$ python -q
>>> import numpy as np
>>> from numpy import linalg as LA
>>> np.set_printoptions(precision=2, suppress=True, linewidth=200)
>>> def rd(a):
...     return np.round(a, 2) + 0
... 
>>> arr = np.load("a.npy")
>>> arr
array([[4., 3., 3., 0., 0., 3.],
       [3., 4., 3., 0., 0., 3.],
       [3., 3., 4., 0., 0., 3.],
       [0., 0., 0., 4., 3., 0.],
       [0., 0., 0., 3., 4., 0.],
       [3., 3., 3., 0., 0., 4.]])
>>> th = np.radians(135)
>>> R = np.eye(6)
>>> R[1, 1] = R[0, 0] = np.cos(th)
>>> R[1, 0], R[0, 1] = -np.sin(th), np.sin(th)
>>> rd(R)
array([[-0.71,  0.71,  0.  ,  0.  ,  0.  ,  0.  ],
       [-0.71, -0.71,  0.  ,  0.  ,  0.  ,  0.  ],
       [ 0.  ,  0.  ,  1.  ,  0.  ,  0.  ,  0.  ],
       [ 0.  ,  0.  ,  0.  ,  1.  ,  0.  ,  0.  ],
       [ 0.  ,  0.  ,  0.  ,  0.  ,  1.  ,  0.  ],
       [ 0.  ,  0.  ,  0.  ,  0.  ,  0.  ,  1.  ]])
>>> Y = arr @ R.T
>>> np.allclose(arr @ arr.T, Y @ Y.T)
True
>>> np.allclose(LA.norm(arr, axis=1), LA.norm(Y, axis=1))
True
>>> rd(Y)
array([[-0.71, -4.95,  3.  ,  0.  ,  0.  ,  3.  ],
       [ 0.71, -4.95,  3.  ,  0.  ,  0.  ,  3.  ],
       [ 0.  , -4.24,  4.  ,  0.  ,  0.  ,  3.  ],
       [ 0.  ,  0.  ,  0.  ,  4.  ,  3.  ,  0.  ],
       [ 0.  ,  0.  ,  0.  ,  3.  ,  4.  ,  0.  ],
       [ 0.  , -4.24,  3.  ,  0.  ,  0.  ,  4.  ]])
>>> rng = np.random.default_rng(5209)
>>> idx = rng.permutation(6)
>>> idx
array([2, 3, 0, 4, 1, 5])
>>> Y = arr[idx][:, idx]
>>> np.allclose(Y, arr)
False
>>> rd(np.sort(np.abs(LA.eigvals(Y))))
array([ 1.,  1.,  1.,  1.,  7., 13.])
>>> np.trace(Y)
np.float64(24.0)
>>> rd(LA.det(Y)), rd(LA.det(arr[idx]))
(np.float64(91.0), np.float64(-91.0))
>>> Y
array([[4., 0., 3., 0., 3., 3.],
       [0., 4., 0., 3., 0., 0.],
       [3., 0., 4., 0., 3., 3.],
       [0., 3., 0., 4., 0., 0.],
       [3., 0., 3., 0., 4., 3.],
       [3., 0., 3., 0., 3., 4.]])
>>> np.diag(Y)
array([4., 4., 4., 4., 4., 4.])
>>> x0 = np.ones(6)
>>> for _ in range(6):
...     x0 = arr @ x0
...     x0 /= LA.norm(x0)
...     print(round(x0 @ arr @ x0, 2))
... 
12.24
12.76
12.93
12.98
12.99
13.0
>>> rd(x0)
array([0.5 , 0.5 , 0.5 , 0.01, 0.01, 0.5 ])
>>> A = np.loadtxt("run19.csv", delimiter=",")
>>> rd(A)
array([[0.33, 0.25, 0.17, 0.25],
       [0.  , 0.44, 0.22, 0.33],
       [0.33, 0.33, 0.17, 0.17],
       [0.33, 0.17, 0.33, 0.17]])
>>> rd(A.sum(axis=1))
array([1., 1., 1., 1.])
>>> rd(LA.svd(A, compute_uv=False))
array([1.01, 0.36, 0.16, 0.08])
>>> rd(np.diff(A, axis=0))
array([[-0.33,  0.19,  0.06,  0.08],
       [ 0.33, -0.11, -0.06, -0.17],
       [ 0.  , -0.17,  0.17,  0.  ]])
>>> rd(np.abs(A).max())
np.float64(0.44)
